In [1]: import numpy as np

In [2]: np.set_printoptions(precision=2, suppress=True, linewidth=140)

In [3]: def rd(a):
   ...:     return np.round(a, 2) + 0
   ...: 

In [4]: J = np.load("data.npy")

In [5]: J
Out[5]: 
array([[-3.06, -3.86,  0.84],
       [ 2.84,  0.12,  4.12],
       [-3.49, -2.77,  2.27],
       [ 4.06,  1.49,  2.5 ],
       [-4.1 , -2.41,  1.53],
       [ 3.95,  3.03,  0.46],
       [ 4.8 ,  0.49, -1.32],
       [-4.94, -0.02, -0.78],
       [-1.48,  1.83,  4.41],
       [-1.42, -4.31, -2.11],
       [ 3.76,  2.53, -2.12],
       [ 3.66, -1.15,  3.2 ],
       [ 4.98,  0.23, -0.36],
       [ 0.93,  3.64,  3.29],
       [-1.9 ,  2.29,  4.02],
       [-4.44,  1.68, -1.57],
       [ 0.9 , -3.88, -3.02],
       [-0.79,  3.19, -3.77],
       [-0.71,  2.48,  4.28],
       [ 2.28, -2.3 ,  3.81],
       [ 4.25, -0.41, -2.6 ],
       [-0.7 ,  4.05, -2.85],
       [-1.69, -4.11,  2.3 ],
       [ 1.74, -3.56, -3.05]])

In [6]: U, sig, VT = np.linalg.svd(J, full_matrices=False)

In [7]: np.allclose(U * sig @ VT, J)
Out[7]: True

In [8]: np.abs(U[:, 0]).round(6).argmax()
Out[8]: np.int64(5)

In [9]: rd(sig)
Out[9]: array([15.97, 13.87, 12.35])

In [10]: print(rd(np.sqrt((sig ** 2).sum())), rd(np.linalg.norm(J)))
24.49 24.49

In [11]: rd(U.T @ J @ VT.T)
Out[11]: 
array([[15.97,  0.  ,  0.  ],
       [ 0.  , 13.87,  0.  ],
       [ 0.  ,  0.  , 12.35]])

In [12]: rd(VT @ VT.T)
Out[12]: 
array([[1., 0., 0.],
       [0., 1., 0.],
       [0., 0., 1.]])

In [13]: rd(np.cumsum(sig ** 2) / np.sum(sig ** 2))
Out[13]: array([0.43, 0.75, 1.  ])

In [14]: z = J[:, 2] > np.median(J[:, 2])

In [15]: u = J[z].mean(axis=0) - J[~z].mean(axis=0)

In [16]: rd(u)
Out[16]: array([-1.23, -0.65,  4.97])

In [17]: z.astype(int)
Out[17]: array([1, 1, 1, 1, 1, 0, 0, 0, 1, 0, 0, 1, 0, 1, 1, 0, 0, 0, 1, 1, 0, 0, 1, 0])

In [18]: (((J - J.mean(axis=0)) @ u > 0) == z).mean()
Out[18]: np.float64(1.0)

In [19]: A2 = np.array([[1, 2, 0], [2, 1, 0], [2, 2, 2], [1, 2, 2], [1, 1, 0]])

In [20]: mat = A2.T @ A2

In [21]: print(mat)
[[11 11  6]
 [11 14  8]
 [ 6  8  8]]

In [22]: # symmetric, so the eigenvalues are real

In [23]: O, V = np.linalg.qr(mat[:, :2])[0], np.linalg.qr(mat[:, 2:])[0]

In [24]: sig = np.linalg.svd(O.T @ V, compute_uv=False)

In [25]: rd(sig)
Out[25]: array([0.98])

In [26]: E = np.loadtxt("sample3.csv", delimiter=",")

In [27]: E
Out[27]: 
array([[ 1.,  1.,  1.,  1.,  1.,  1.,  1.,  1.],
       [ 1.,  1., -1., -1.,  1.,  1., -1., -1.]])

In [28]: print(E.reshape(2, -1))
[[ 1.  1.  1.  1.  1.  1.  1.  1.]
 [ 1.  1. -1. -1.  1.  1. -1. -1.]]

In [29]: E.ravel(order="F")
Out[29]: array([ 1.,  1.,  1.,  1.,  1., -1.,  1., -1.,  1.,  1.,  1.,  1.,  1., -1.,  1., -1.])

In [30]: blk = E.reshape(2, 2, -1)

In [31]: blk[:, 0]
Out[31]: 
array([[ 1.,  1.,  1.,  1.],
       [ 1.,  1., -1., -1.]])

In [32]: blk.shape
Out[32]: (2, 2, 4)

In [33]: A = np.array([[0, 3, 2, -3], [2, 0, -2, 2], [0, -2, -2, 1], [2, 1, 3, 0]])

In [34]: u = np.array([2, 0, 2, 2])

In [35]: A2 = A + np.outer(u, np.eye(4)[2])

In [36]: A2
Out[36]: 
array([[ 0.,  3.,  4., -3.],
       [ 2.,  0., -2.,  2.],
       [ 0., -2.,  0.,  1.],
       [ 2.,  1.,  5.,  0.]])

In [37]: print(np.linalg.matrix_rank(np.linalg.inv(A2) - np.linalg.inv(A), tol=1e-8))
1

In [38]: A @ A
Out[38]: 
array([[  0,  -7, -19,   8],
       [  4,  12,  14,  -8],
       [ -2,   5,  11,  -6],
       [  2,   0,  -4,  -1]])

In [39]: np.trace(A)
Out[39]: np.int64(-2)

In [40]: print(rd(np.abs(np.linalg.eigvals(A)).max()))
4.62

In [41]: print((A - A.T) / 2)
[[ 0.   0.5  1.  -2.5]
 [-0.5  0.   0.   0.5]
 [-1.   0.   0.  -1. ]
 [ 2.5 -0.5  1.   0. ]]

In [42]: (A + A.T) / 2
Out[42]: 
array([[ 0. ,  2.5,  1. , -0.5],
       [ 2.5,  0. , -2. ,  1.5],
       [ 1. , -2. , -2. ,  2. ],
       [-0.5,  1.5,  2. ,  0. ]])

In [43]: print(np.allclose(A @ A.T, A.T @ A))
False

In [44]: rd(np.linalg.det(A))
Out[44]: np.float64(-30.0)

In [45]: m1 = np.loadtxt("block9.csv", delimiter=",")

In [46]: rd(m1)
Out[46]: 
array([[ 0.99,  0.09, -0.11],
       [ 0.09,  0.2 ,  0.98],
       [-0.11,  0.98, -0.19]])

In [47]: rd(np.linalg.det(m1))
Out[47]: np.float64(-1.0)

In [48]: rd(np.abs(np.linalg.eigvals(m1)).max())
Out[48]: np.float64(1.0)

In [49]: rd((m1 + m1.T) / 2)
Out[49]: 
array([[ 0.99,  0.09, -0.11],
       [ 0.09,  0.2 ,  0.98],
       [-0.11,  0.98, -0.19]])

In [50]: (m1 - m1.T) / 2
Out[50]: 
array([[0., 0., 0.],
       [0., 0., 0.],
       [0., 0., 0.]])

In [51]: np.allclose(m1 @ m1.T, m1.T @ m1)
Out[51]: True

In [52]: print(rd(np.sort(np.abs(np.linalg.eigvals(m1)))))
[1. 1. 1.]
